>>> import numpy as np
>>> from numpy import linalg as LA
>>> np.set_printoptions(precision=1, suppress=True, linewidth=160)
>>> def rnd(a):
...     return np.round(a, 1) + 0
... 
>>> M = np.load("m.npy")
>>> print(M)
[[-0.5  1.6  4.4  7.1 -7.6  6.1]
 [ 4.8  2.8  3.4  2.6 -7.2 -4.8]
 [ 2.2  2.8  2.2  3.7 -7.1 -5.3]
 [ 2.2  2.6  5.1  7.9 -9.1  6.6]
 [-1.2  3.2 -2.  -8.5  6.1  7.5]
 [ 0.5  3.1 -1.6 -9.6  5.5  7.2]
 [-1.6  1.5 -2.1 -8.3  4.5  5.6]
 [ 1.   2.6 -1.7 -7.   5.3  7.5]
 [ 2.6  4.8  3.8  3.8 -7.1 -7. ]
 [ 3.3  3.8  5.1  5.2 -5.4 -6.7]
 [ 1.1  3.6  4.1  6.8 -8.6  6.1]
 [ 4.6  3.7  1.6  3.8 -7.7 -4.5]
 [ 3.7  6.2  2.2  2.  -6.5 -4.8]
 [ 5.1  2.7  3.   4.6 -8.9 -5.4]
 [-1.3  3.2 -1.5 -8.   4.9  6.1]
 [-1.1  2.5  2.8  8.3 -5.4  5.6]
 [ 0.5  0.7  5.   7.2 -6.6  6.9]
 [ 3.3  1.9  3.5  2.2 -6.5 -4.9]
 [ 2.6  2.8  2.3  4.5 -8.8 -6.2]
 [ 0.6  2.9  5.3  7.3 -7.8  5.9]
 [ 4.4  1.9  4.4  5.5 -6.  -6.4]
 [ 4.9  2.3  3.2  2.7 -6.4 -7. ]
 [ 4.3  4.1  2.4  3.8 -7.2 -3.5]
 [-0.7  2.8  6.2  7.3 -5.3  7.3]
 [ 0.1  1.7 -1.6 -9.4  5.1  6.5]
 [ 0.8  3.3 -2.1 -7.7  4.9  6.1]
 [-0.6  5.  -3.6 -6.4  7.   6.9]
 [-0.3  3.1 -2.1 -7.5  6.5  6.8]
 [-0.4  1.6  4.9  5.5 -6.7  7.8]
 [ 0.1  1.7  6.3  6.  -7.5  7.4]
 [ 4.9  3.7  3.1  3.2 -4.  -6.9]
 [-1.   2.7 -2.1 -9.4  5.8  5.3]
 [ 3.6  4.3  2.2  5.  -5.9 -7. ]
 [-0.4  1.1  5.2  6.6 -3.7  7.5]
 [ 0.   1.1 -3.9 -8.1  5.2  5.5]
 [ 4.7  3.2  5.5  4.3 -5.5 -7.6]
 [ 1.2  1.4  5.8  8.3 -9.5  8.6]
 [-0.7  2.5  5.1  6.7 -7.4  6.2]
 [ 1.3  2.6  5.5  5.8 -7.3  6.3]
 [-1.3  2.2  6.   6.5 -6.   5.2]
 [-0.6  2.9  5.   6.1 -7.9  5.4]
 [ 3.6  2.8  3.2  3.7 -6.1 -6.8]]
>>> B = M / LA.norm(M, axis=1)
Traceback (most recent call last):
  File "<python-input-6>", line 1, in <module>
    B = M / LA.norm(M, axis=1)
        ~~^~~~~~~~~~~~~~~~~~~~
ValueError: operands could not be broadcast together with shapes (42,6) (42,) 
>>> B = M / LA.norm(M, axis=1, keepdims=True)
>>> C2 = B @ B.T
>>> print((C2 - 2 * np.eye(42)).round(6).argmax(axis=1))
[37 17 18 10 14 25 31 25 41 35  3 22 22 11  4  0 36  1  2 37 35 41 11 39  5  5 27  4 29 28 35  6 41 23  6  9 16 40 19 37 37 21]
>>> print(rnd(C2[21]))
[ 0.3  1.   1.   0.4 -0.8 -0.7 -0.8 -0.7  1.   0.9  0.4  0.9  0.9  1.  -0.7  0.2  0.2  1.   0.9  0.3  1.   1.   0.9  0.2 -0.7 -0.7 -0.7 -0.7  0.1  0.2  1.
 -0.7  1.   0.  -0.8  1.   0.3  0.3  0.3  0.3  0.3  1. ]
>>> print(rnd(np.degrees(np.arccos(np.clip(C2[21, 18], -1, 1)))))
18.7
>>> F = np.loadtxt("run6.csv", delimiter=",")
>>> print(F)
[[-1.7 -2.2 -1.2 -0.9 -0.6 -3.5 -1.9 -2.3]
 [ 4.6  4.7  2.3  2.7  2.4  7.3  5.3  7.5]
 [-3.2 -3.7 -1.8 -1.8 -1.3 -3.9 -3.4 -5.1]
 [ 1.2  1.   0.8  0.4  0.4  1.2  1.4  1.5]
 [-0.3 -0.7  0.  -0.3  0.3 -0.5 -0.4 -0.6]
 [-5.2 -4.8 -2.7 -2.7 -2.2 -8.5 -5.5 -8. ]
 [-3.4 -3.6 -1.4 -1.8 -2.1 -5.1 -3.6 -5. ]
 [-1.3 -1.3 -1.3 -0.4 -0.9 -2.3 -1.7 -1.4]
 [-2.1 -2.7 -1.6 -1.1 -1.5 -4.7 -3.3 -4.2]
 [ 0.9  1.1  0.4  0.1  0.5  1.3  0.4  1.5]
 [-1.7 -0.9 -1.  -0.4 -0.3 -2.2 -1.4 -2.1]
 [ 2.2  2.4  1.4  1.2  1.1  3.7  2.8  3.8]
 [ 0.5  0.3  0.2  0.7 -0.1  1.1  0.7  1.3]
 [-0.1 -0.3  0.  -0.2  0.  -0.3 -0.6 -0.4]
 [ 1.9  1.6  0.8  1.1  0.8  2.1  1.1  1.4]
 [ 2.2  2.1  0.5  1.2  1.1  2.4  1.7  3. ]
 [-1.6 -1.5 -0.6 -0.4 -0.5 -2.3 -2.  -2.6]
 [-1.6 -1.1 -0.6 -0.8 -1.2 -2.6 -1.  -2.3]
 [ 0.3  0.2 -0.4  0.8  0.4  0.6  0.6  0.7]
 [-1.3 -1.1 -0.4 -0.8 -1.  -2.2 -2.  -2.5]
 [-1.7 -1.4 -1.1 -0.8 -0.5 -3.1 -1.8 -2.7]
 [-2.  -2.3 -1.5 -0.7 -1.2 -3.9 -2.5 -3.8]
 [-0.4 -0.1 -0.6 -0.2  0.2 -0.6 -0.5 -0.7]
 [ 1.5  1.2  1.   0.6  0.8  2.7  1.6  2.2]
 [-1.3 -1.2 -0.6 -0.7 -0.5 -1.5 -1.4 -2.2]]
>>> x0 = np.array([5, 3, 4, 2, 5, 1, 4, 5])
>>> y = F @ x0
>>> print(rnd(LA.solve(F.T @ F, F.T @ y)))
[5. 3. 4. 2. 5. 1. 4. 5.]
>>> print(rnd(LA.lstsq(F, y)[0]))
[5. 3. 4. 2. 5. 1. 4. 5.]
>>> print(rnd(LA.pinv(F) @ F))
[[1. 0. 0. 0. 0. 0. 0. 0.]
 [0. 1. 0. 0. 0. 0. 0. 0.]
 [0. 0. 1. 0. 0. 0. 0. 0.]
 [0. 0. 0. 1. 0. 0. 0. 0.]
 [0. 0. 0. 0. 1. 0. 0. 0.]
 [0. 0. 0. 0. 0. 1. 0. 0.]
 [0. 0. 0. 0. 0. 0. 1. 0.]
 [0. 0. 0. 0. 0. 0. 0. 1.]]
>>> rng = np.random.default_rng(444684)
>>> y = y + 0.1 * rng.normal(size=25)
>>> print(rnd(y))
[ -47.2  129.7  -87.5   29.3   -7.8 -138.1  -91.9  -37.1  -73.7   22.5  -35.7   65.4   15.5   -6.4   37.1   51.5  -41.6  -39.6   10.5  -40.5  -44.9  -63.2
  -10.2   40.4  -34.6]
>>> b, *_ = LA.lstsq(F, y)
>>> print(rnd(b))
[5.  3.  4.1 2.  5.1 1.  3.8 5.1]
>>> print(rnd(F.T @ (y - F @ b)))
[0. 0. 0. 0. 0. 0. 0. 0.]
>>> print(b.round())
[5. 3. 4. 2. 5. 1. 4. 5.]
>>> print(rnd(LA.norm(y - F @ b)))
0.4
